$ python -q
>>> import numpy as np
>>> np.set_printoptions(precision=3, suppress=True, linewidth=100, legacy="1.25")
>>> def rnd(a):
...     return np.round(a, 3) + 0
... 
>>> m1 = np.loadtxt("test5.csv", delimiter=",")
>>> m1
array([[ -3.,   1.,  -1.,   0.,   1.,   2.,  -2.,   0.,  -3.,   3.,   0.,   3.,   0.,   0.],
       [ -1.,   3.,  -3.,  -2.,   4.,   4.,  -3.,   1.,  -6.,   1.,   2.,   2.,  -2.,  -2.],
       [ -1.,   1.,  -4.,  -5.,   1.,   7.,  -2.,   4.,  -3.,   3.,   3.,   4.,  -4.,  -5.],
       [ -2.,  -2.,  -6.,  -7.,   0.,   4.,  -2.,   2.,  -2.,   2.,   2.,   3.,  -4.,  -3.],
       [  0.,  -3.,  -5.,  -6.,  -1.,   2.,  -5.,  -1.,  -5.,   3.,   4.,   1.,  -4.,   0.],
       [  1.,  -3.,  -3.,  -6.,  -2.,   2.,  -7.,  -1.,  -7.,   1.,   2.,  -1.,  -6.,   2.],
       [  2.,  -4.,  -4.,  -3.,   1.,   4.,  -9.,   2.,  -5.,   2.,  -1.,   2.,  -5.,   1.],
       [  2.,  -7.,  -5.,  -3.,   0.,   4., -10.,   1.,  -4.,  -1.,   0.,   5.,  -8.,   4.],
       [  1.,  -9.,  -7.,  -4.,  -2.,   2.,  -8.,   4.,  -6.,  -1.,  -2.,   7.,  -9.,   7.],
       [  0.,  -7., -10.,  -1.,  -4.,   0.,  -9.,   4.,  -8.,   1.,  -1.,   9.,  -7.,   7.],
       [ -1.,  -6.,  -7.,  -3.,  -5.,   2., -10.,   1., -11.,   4.,  -2.,  10.,  -5.,  10.],
       [  0.,  -7.,  -5.,  -3.,  -4.,   3.,  -9.,   2., -10.,   6.,  -2.,   7.,  -8.,   7.],
       [ -2.,  -4.,  -2.,  -4.,  -3.,   3., -12.,   4.,  -9.,   9.,  -1.,   6.,  -7.,   9.],
       [ -2.,  -6.,  -5.,  -3.,  -3.,   1., -12.,   3.,  -7.,  10.,   0.,   4.,  -8.,   6.],
       [ -3.,  -4.,  -3.,  -4.,   0.,   1., -12.,   5.,  -9.,  13.,   1.,   1., -11.,   9.],
       [ -5.,  -5.,  -3.,  -7.,  -1.,   4.,  -9.,   5., -12.,  14.,   3.,   2., -10.,   6.],
       [ -4.,  -3.,   0.,  -9.,  -4.,   2., -11.,   2., -14.,  16.,   4.,   2.,  -7.,   5.],
       [ -4.,  -6.,   1., -11.,  -3.,   4.,  -9.,   3., -13.,  14.,   7.,  -1.,  -8.,   4.],
       [ -4.,  -8.,   0.,  -9.,   0.,   4.,  -6.,   1., -13.,  11.,   5.,   0.,  -6.,   5.],
       [ -6.,  -5.,  -3., -10.,  -1.,   1.,  -7.,   0., -15.,  14.,   7.,  -1.,  -3.,   7.],
       [ -3.,  -6.,  -5., -10.,   2.,   1.,  -4.,   0., -13.,  11.,   5.,   0.,   0.,   8.],
       [ -3.,  -6.,  -4., -10.,   1.,   4.,  -2.,   1., -13.,  13.,   2.,   1.,   0.,  10.],
       [ -5.,  -5.,  -3.,  -9.,   2.,   3.,  -4.,   1., -16.,  11.,   0.,   0.,  -2.,   9.],
       [ -4.,  -2.,  -6.,  -8.,   2.,   1.,  -3.,   3., -16.,  12.,  -1.,   2.,  -4.,  10.],
       [ -5.,   0.,  -7.,  -5.,   0.,   0.,  -4.,   4., -13.,   9.,   1.,   3.,  -7.,   7.],
       [ -5.,   0.,  -7.,  -4.,   0.,   1.,  -4.,   1., -10.,   8.,   1.,   6.,  -7.,  10.],
       [ -2.,   1.,  -8.,  -2.,  -3.,  -1.,  -3.,   0., -10.,   8.,   4.,   5.,  -6.,  11.],
       [ -2.,   0.,  -5.,  -3.,   0.,  -2.,  -4.,   0.,  -7.,  11.,   7.,   6.,  -9.,  11.],
       [ -4.,   3.,  -8.,  -5.,  -2.,   1.,  -1.,   1.,  -6.,  10.,   6.,   7.,  -6.,   9.],
       [ -2.,   6.,  -5.,  -3.,   1.,   3.,   0.,  -2.,  -3.,  11.,   8.,   5.,  -3.,   8.],
       [ -1.,   9.,  -2.,  -1.,   0.,   6.,  -2.,  -1.,   0.,  14.,  11.,   7.,  -4.,   6.],
       [ -3.,   7.,  -5.,   2.,  -3.,   7.,  -4.,  -4.,   3.,  12.,  11.,   9.,  -4.,   3.],
       [ -2.,   9.,  -2.,   3.,  -4.,   7.,  -3.,  -5.,   2.,  12.,  12.,   6.,  -3.,   0.],
       [ -3.,  10.,  -1.,   3.,  -1.,   4.,  -2.,  -2.,   5.,  14.,  11.,   6.,  -1.,   3.],
       [ -2.,   9.,   0.,   0.,   1.,   7.,  -1.,   0.,   7.,  14.,   8.,   9.,  -1.,   5.],
       [ -3.,   8.,   0.,   3.,   4.,   9.,   1.,   0.,   8.,  15.,   7.,   6.,  -3.,   4.],
       [  0.,   7.,   3.,   3.,   5.,  12.,   2.,  -1.,   6.,  18.,   4.,   4.,  -2.,   5.],
       [  1.,  10.,   3.,   2.,   4.,   9.,   5.,  -4.,   6.,  20.,   6.,   7.,   0.,   3.],
       [  4.,  10.,   5.,   3.,   5.,  11.,   3.,  -2.,   7.,  21.,   6.,   7.,  -3.,   2.],
       [  5.,  11.,   6.,   2.,   6.,  14.,   2.,  -1.,   8.,  21.,   6.,   7.,   0.,   4.]])
>>> P = m1 @ np.linalg.solve(m1.T @ m1, m1.T)
>>> np.linalg.matrix_rank(np.eye(40) - P)
26
>>> np.allclose(P @ P, P)
True
>>> Ac = m1 - m1.mean(axis=0)
>>> U, sig, vt = np.linalg.svd(Ac, full_matrices=False)
>>> rnd(Ac.mean(axis=0))
array([0., 0., 0., 0., 0., 0., 0., 0., 0., 0., 0., 0., 0., 0.])
>>> (np.sign(U[:, 0]) == np.sign(U[0, 0])).astype(int)
array([1, 1, 1, 0, 0, 0, 0, 0, 0, 0, 0, 0, 0, 0, 0, 0, 0, 0, 0, 0, 0, 0, 0, 0, 0, 0, 0, 0, 0, 1, 1,
       1, 1, 1, 1, 1, 1, 1, 1, 1])
>>> np.abs(U[:, 0]).argmax()
39
>>> Z = m1[[12, 18]].astype(float)
>>> for _ in range(7):
...     idx = np.linalg.norm(m1[:, None] - Z, axis=-1).argmin(axis=1)
...     Z = np.array([m1[idx == j].mean(axis=0) for j in range(2)])
... 
>>> idx
array([1, 1, 1, 1, 1, 1, 1, 1, 1, 1, 1, 1, 1, 1, 1, 1, 1, 1, 1, 1, 1, 1, 1, 1, 1, 1, 1, 1, 1, 0, 0,
       0, 0, 0, 0, 0, 0, 0, 0, 0])
>>> np.abs(Z[1] - Z[0]).argmax()
8
>>> np.bincount(idx)
array([11, 29])
